$ python3 -q
>>> import numpy as np
>>> np.set_printoptions(precision=2, suppress=True, linewidth=100)
>>> def rd(a):
...     return np.round(a, 2) + 0
... 
>>> basis = np.array([[1, 0, 0, 0], [1, 1, 1, 1], [2, 2, 2, 1], [0, 2, 2, 0]])
>>> rng = np.random.default_rng(87)
>>> J = (rng.random((19, 4)) < 0.25) @ basis
>>> print(J)
[[2 2 2 1]
 [1 1 1 1]
 [0 2 2 0]
 [2 1 1 1]
 [3 3 3 2]
 [2 1 1 1]
 [0 0 0 0]
 [2 1 1 1]
 [0 0 0 0]
 [2 3 3 1]
 [1 0 0 0]
 [1 0 0 0]
 [1 0 0 0]
 [2 1 1 1]
 [2 2 2 1]
 [0 0 0 0]
 [3 2 2 1]
 [0 0 0 0]
 [0 2 2 0]]
>>> # column 2 repeats column 1
>>> Ac = J - J.mean(axis=0)
>>> vecs = np.linalg.svd(Ac)[2][:3]
>>> B = Ac - Ac @ vecs.T @ vecs
>>> rd(B.std(axis=0))
array([0., 0., 0., 0.])
>>> rd(np.linalg.norm(J, 2) / np.linalg.norm(J))
np.float64(0.95)
>>> np.linalg.cond(J) > 100
np.True_
>>> Uu, sig, vt = np.linalg.svd(J)
>>> vecs = vt[:(sig > 1e-8).sum()]
>>> x = J[15] + 4 * J[2] + rng.integers(2) * np.eye(4)[0]
>>> x
array([0., 8., 8., 0.])
>>> rd(np.linalg.norm(x - vecs.T @ vecs @ x))
np.float64(0.0)
>>> rd(np.diag(vecs.T @ vecs))
array([1. , 0.5, 0.5, 1. ])
>>> np.linalg.matrix_rank(np.vstack([J, x]))
np.int64(3)
>>> rd(vecs.T @ vecs)
array([[1. , 0. , 0. , 0. ],
       [0. , 0.5, 0.5, 0. ],
       [0. , 0.5, 0.5, 0. ],
       [0. , 0. , 0. , 1. ]])
>>> lab = J[:, 0] > np.median(J[:, 0])
>>> f = J[lab].mean(axis=0) - J[~lab].mean(axis=0)
>>> ((J - J.mean(axis=0)) @ f > 0).astype(int)
array([1, 0, 0, 1, 1, 1, 0, 1, 0, 1, 0, 0, 0, 1, 1, 0, 1, 0, 0])
>>> rd(f)
array([1.82, 1.28, 1.28, 1.01])
>>> K = np.load("w.npy")
>>> K
array([[-10. ,  -0.4],
       [  9. ,   0.5],
       [ -2. ,   1.2],
       [ 10. ,   0.8],
       [ -3. ,  -0.7],
       [  4. ,  -0.6],
       [ 10. ,   0.1]])
>>> # column 0 dominates
>>> print(rd(np.linalg.norm(J, 1)), rd(np.linalg.norm(J, np.inf)))
24.0 11.0
>>> rd(np.linalg.norm(J) ** 2 / np.linalg.norm(J, 2) ** 2)
np.float64(1.1)
>>> rd(np.linalg.norm(J, axis=1))
array([3.61, 2.  , 2.83, 2.65, 5.57, 2.65, 0.  , 2.65, 0.  , 4.8 , 1.  , 1.  , 1.  , 2.65, 3.61,
       0.  , 4.24, 0.  , 2.83])
>>> rd(np.linalg.norm(J, 2))
np.float64(11.65)
>>> rd(np.linalg.norm(J, "nuc"))
np.float64(16.17)
>>> np.linalg.norm(J, axis=1).argmax()
np.int64(4)
>>> x = np.array([2, 2])
>>> y = K @ x
>>> b, lr = np.zeros(2), 1 / np.linalg.norm(K, 2) ** 2
>>> for i in range(25):
...     b -= lr * K.T @ (K @ b - y)
...     if i % 5 == 0: print(i, round(np.linalg.norm(K @ b - y), 2))
... 
0 3.21
5 3.1
10 2.99
15 2.89
20 2.8
>>> print(rd(b))
[2.06 0.38]
>>> rd(np.linalg.cond(K))
np.float64(12.08)
>>> f = np.array([-3, -2, 2, 0, -1, 0])
>>> arr = np.outer(rng.normal(size=33), f) + 0.3 * rng.normal(size=(33, 6))
>>> rd(arr)
array([[-2.52, -1.06,  1.65,  0.53, -1.09,  0.39],
       [ 1.03,  0.7 , -0.12, -0.14, -0.01, -0.14],
       [-2.33, -1.3 ,  1.19,  0.02, -0.65, -0.14],
       [-1.25, -0.87,  1.06, -0.02, -0.51, -0.03],
       [ 7.33,  3.98, -4.28,  0.  ,  2.42, -0.04],
       [ 1.19,  0.75, -0.54,  0.08,  0.34,  0.28],
       [-3.06, -2.18,  2.1 , -0.15, -1.59, -0.11],
       [-5.79, -4.12,  3.21, -0.24, -2.11, -0.15],
       [ 1.88,  0.85, -0.57, -0.13,  0.96,  0.37],
       [-1.99, -1.58,  1.35, -0.21, -0.86, -0.47],
       [ 0.08, -0.13, -0.01, -0.32, -0.24,  0.16],
       [ 1.93,  1.25, -0.95, -0.61,  0.4 , -0.03],
       [ 2.09,  1.68, -1.7 , -0.05,  0.84, -0.24],
       [-1.14, -0.24,  0.71, -0.14, -0.42, -0.29],
       [ 0.66,  0.57,  0.01, -0.03, -0.11,  0.24],
       [-0.77, -0.76,  0.38,  0.31, -0.84, -0.14],
       [-3.63, -2.21,  2.55,  0.25, -1.44, -0.63],
       [-3.77, -2.42,  3.1 , -0.17, -0.37, -0.19],
       [-0.55, -0.91,  0.48, -0.13, -0.77, -0.19],
       [ 1.03,  1.  , -0.81, -0.27,  0.55, -0.24],
       [ 2.57,  2.39, -1.72,  0.38,  1.06,  0.47],
       [-1.28, -1.32,  1.31,  0.05, -0.21, -0.66],
       [-1.99, -1.25,  1.74,  0.39, -1.39,  0.27],
       [-3.92, -2.24,  2.31, -0.13, -1.55, -0.08],
       [ 0.04, -0.17, -0.2 ,  0.39, -0.22,  0.61],
       [ 1.75,  1.12, -0.67, -0.06,  0.34, -0.19],
       [-0.07, -0.04, -0.62,  0.18,  0.26,  0.4 ],
       [ 0.84,  0.52, -0.39, -0.18,  0.19,  0.1 ],
       [ 4.06,  3.09, -2.99,  0.24,  1.4 ,  0.  ],
       [ 0.9 ,  0.41, -0.54,  0.55, -0.06,  0.53],
       [-4.59, -3.17,  3.17, -0.26, -1.95, -0.22],
       [-2.04, -1.35,  0.95, -0.57, -0.93,  0.25],
       [ 0.58,  0.29, -0.28,  0.29, -0.32, -0.26]])
>>> basis = arr[[17, 23]].astype(float)
>>> for _ in range(3):
...     lab = np.linalg.norm(arr[:, None] - basis, axis=-1).argmin(axis=1)
...     basis = np.array([arr[lab == j].mean(axis=0) for j in range(2)])
... 
>>> print(lab)
[0 1 0 0 1 1 0 0 1 0 1 1 1 1 1 1 0 0 1 1 1 0 0 0 1 1 1 1 1 1 0 0 1]
>>> rd(basis[1] - basis[0])
array([ 4.21,  2.75, -2.72,  0.06,  1.41,  0.2 ])
>>> rd(basis)
array([[-2.93, -1.93,  1.98, -0.04, -1.13, -0.13],
       [ 1.27,  0.82, -0.74,  0.02,  0.29,  0.07]])
>>> Uu, sig, vt = np.linalg.svd(basis, full_matrices=False)
>>> print(rd(sig / sig[0]))
[1.   0.04]
>>> print(rd(sig))
[4.52 0.19]
>>> rd(np.sqrt((sig ** 2).sum())), rd(np.linalg.norm(basis))
(np.float64(4.52), np.float64(4.52))
>>> rd(Uu.T @ basis @ vt.T)
array([[4.52, 0.  ],
       [0.  , 0.19]])
>>> rd(Uu.T @ Uu)
array([[1., 0.],
       [0., 1.]])
>>> Uu.shape, sig.shape, vt.shape
((2, 2), (2,), (2, 6))
>>> W0 = np.load("arr.npy")
>>> W0
array([[ 0.,  0.,  0.,  3.],
       [ 0.,  0.,  0.,  1.],
       [ 0.,  0.,  0., -1.],
       [ 3.,  1., -1.,  0.]])
>>> # symmetric
>>> Uu, sig, vt = np.linalg.svd(W0)
>>> print(np.argmax(sig[:-1] / (sig[1:] + 1e-6)) + 1)
2
>>> rd(sig)
array([3.32, 3.32, 0.  , 0.  ])
>>> B = Uu[:, :2] @ np.diag(sig[:2]) @ vt[:2]
>>> rd(np.abs(W0 - B).max())
np.float64(0.0)
>>> rd(np.linalg.norm(W0 - B, 2)), sig[2]
(np.float64(0.0), np.float64(0.0))
>>> np.linalg.matrix_rank(W0, rtol=0.05)
np.int64(2)
>>> print(np.linalg.matrix_rank(B))
2
>>> print(rd(np.linalg.eigvalsh(W0).min()))
-3.32
>>> B = np.array([[0, 2], [3, 1], [2, 2], [-1, -3]])
>>> np.linalg.matrix_rank(J @ B)
np.int64(2)
>>> print(np.einsum("ij->j", J))
[24 21 21 11]
>>> B.T @ J.T
array([[ 9,  4, 10,  4, 13,  4,  0,  4,  0, 14,  0,  0,  0,  4,  9,  0,  9,  0, 10],
       [ 7,  2,  6,  4,  9,  4,  0,  4,  0, 10,  2,  2,  2,  4,  7,  0,  9,  0,  6]])
>>> print(np.einsum("ik,kj->ji", J, B))
[[ 9  4 10  4 13  4  0  4  0 14  0  0  0  4  9  0  9  0 10]
 [ 7  2  6  4  9  4  0  4  0 10  2  2  2  4  7  0  9  0  6]]
>>> B @ J
Traceback (most recent call last):
  File "<python-input-73>", line 1, in <module>
    B @ J
    ~~^~~
ValueError: matmul: Input operand 1 has a mismatch in its core dimension 0, with gufunc signature (n?,k),(k,m?)->(n?,m?) (size 19 is different from 2)
>>> hat = np.triu(np.array([[9, 7, 4, 5], [0, 9, 1, 1], [1, 3, 0, 5], [9, 1, 9, 5]]), 1) + np.eye(4)
>>> B = hat @ W0 @ np.linalg.inv(hat)
>>> hat @ W0 - W0 @ hat
array([[ 15.,   5.,  -5.,   3.],
       [  3.,   1.,  -1.,  -1.],
       [ 15.,   5.,  -5.,   0.],
       [  0., -21., -13., -11.]])
>>> B
array([[  15., -100.,   35., -144.],
       [   3.,  -20.,    7.,  -30.],
       [  15., -100.,   35., -151.],
       [   3.,  -20.,    7.,  -30.]])
>>> rd(np.poly(B))
array([  1.,   0., -11.,   0.,   0.])
>>> data = np.array([[3, 4, 5],
...     [6, 7, 8],
...     [9, 10, 11],
...     [12, 13, 14],
...     [15, 16, 17],
...     [18, 19, 20]])
>>> data
array([[ 3,  4,  5],
       [ 6,  7,  8],
       [ 9, 10, 11],
       [12, 13, 14],
       [15, 16, 17],
       [18, 19, 20]])
>>> w1 = np.array([[2, 3, 2, 1], [2, -3, 0, -3], [1, 2, -2, -2]])
>>> b = np.array([3, 3, 1, 0])
>>> act = np.maximum(data @ w1 + b, 0)
>>> act
array([[22, 10,  0,  0],
       [37, 16,  0,  0],
       [52, 22,  0,  0],
       [67, 28,  0,  0],
       [82, 34,  0,  0],
       [97, 40,  0,  0]])
>>> basis = np.array([[4, 4, 3], [4, 4, 4], [3, 3, 0], [0, 2, 0]])
>>> (act @ basis).round(6).argmax(axis=1)
array([0, 0, 0, 0, 0, 0])
>>> np.argsort(-np.linalg.norm(data, axis=0).round(6), kind="stable")[:3]
array([2, 1, 0])
>>> [round(float(x), 2) for x in np.linalg.svd(data, compute_uv=False)[:3]]
[53.51, 1.41, 0.0]
>>> np.abs(np.diag(np.linalg.qr(data)[1])) > 1e-9
array([ True,  True, False])
>>> print(np.linalg.lstsq(data[:-1].T, data[-1])[2])
2
>>> np.unique(data.round(6), axis=0).shape
(6, 3)
>>> rd(np.trace(np.linalg.pinv(data) @ data))
np.float64(2.0)
>>> m1 = np.array([[6.0, 1.0, 1.0, 1.0, 1.0, 1.0, 1.0],
...     [1.0, 6.0, 1.0, 1.0, 1.0, 1.0, 1.0],
...     [1.0, 1.0, 6.0, 1.0, 1.0, 1.0, 1.0],
...     [1.0, 1.0, 1.0, 6.0, 1.0, 1.0, 1.0],
...     [1.0, 1.0, 1.0, 1.0, 6.0, 1.0, 1.0],
...     [1.0, 1.0, 1.0, 1.0, 1.0, 6.0, 1.0],
...     [1.0, 1.0, 1.0, 1.0, 1.0, 1.0, 6.0]])
>>> # symmetric
>>> B = m1 / np.sqrt((m1 ** 2).mean(axis=1, keepdims=True))
>>> print(np.linalg.matrix_rank(m1 - m1.mean(axis=1, keepdims=True)))
6
>>> rd(B[6])
array([0.41, 0.41, 0.41, 0.41, 0.41, 0.41, 2.45])
>>> x = np.array([4, -1, 0, 0, 5, 1, 1])
>>> y = m1 @ x
>>> b, lr = np.zeros(7), 1 / np.linalg.norm(m1, 2) ** 2
>>> for i in range(15):
...     b -= lr * m1.T @ (m1 @ b - y)
...     if i % 5 == 0: print(i, round(np.linalg.norm(m1 @ b - y), 2))
... 
0 22.52
5 8.68
10 3.35
>>> rd(b)
array([ 3.85, -0.86,  0.08,  0.08,  4.8 ,  1.02,  1.02])
>>> print(rd(np.linalg.cond(m1)))
2.4
>>> feats = np.load("sample13.npy")
>>> feats
array([[ 4,  5, -5,  5,  0],
       [-4, -2,  3, -1,  2],
       [ 2, -2, -2,  4,  1],
       [ 1,  3, -3, -5, -4],
       [ 3,  1,  3, -2,  2]])
>>> B = np.linalg.inv(feats)
>>> rd(np.linalg.inv(B))
array([[ 4.,  5., -5.,  5.,  0.],
       [-4., -2.,  3., -1.,  2.],
       [ 2., -2., -2.,  4.,  1.],
       [ 1.,  3., -3., -5., -4.],
       [ 3.,  1.,  3., -2.,  2.]])
>>> (np.abs(B) > 1e-9).astype(int)
array([[1, 1, 1, 1, 1],
       [1, 1, 1, 1, 1],
       [1, 1, 1, 1, 1],
       [1, 1, 1, 1, 1],
       [1, 1, 1, 1, 1]])
>>> hat = np.triu(np.array([[-6, 3, 1, -3, -2],
...     [6, 4, -8, 4, -5],
...     [0, 1, 1, 0, 4],
...     [-6, 0, 8, 9, -4],
...     [-5, -4, -4, -4, -5]]), 1) + np.eye(5)
>>> B = hat @ feats @ np.linalg.inv(hat)
>>> print(hat @ feats - feats @ hat)
[[-19. -31.  46.  12.  88.]
 [-27.  35. -23. -46. -68.]
 [ 12.  -2.  -6.   6.  26.]
 [-12.  -7.  11.  -1.   1.]
 [  0.  -9.   5.   5.  -9.]]
>>> print(B)
[[  -15.    31.   268.  -144. -1508.]
 [  -31.   114.   935.  -592. -5632.]
 [   14.   -40.  -324.   198.  1925.]
 [  -11.    32.   252.  -158. -1514.]
 [    3.    -8.   -64.    39.   380.]]
>>> np.trace(B), np.trace(feats)
(np.float64(-3.0), np.int64(-3))
>>> rd(np.linalg.det(B))
np.float64(1309.0)
>>> rd(np.linalg.norm(feats, 2))
np.float64(11.36)
>>> rd(np.linalg.norm(feats, axis=1))
array([9.54, 5.83, 5.39, 7.75, 5.2 ])
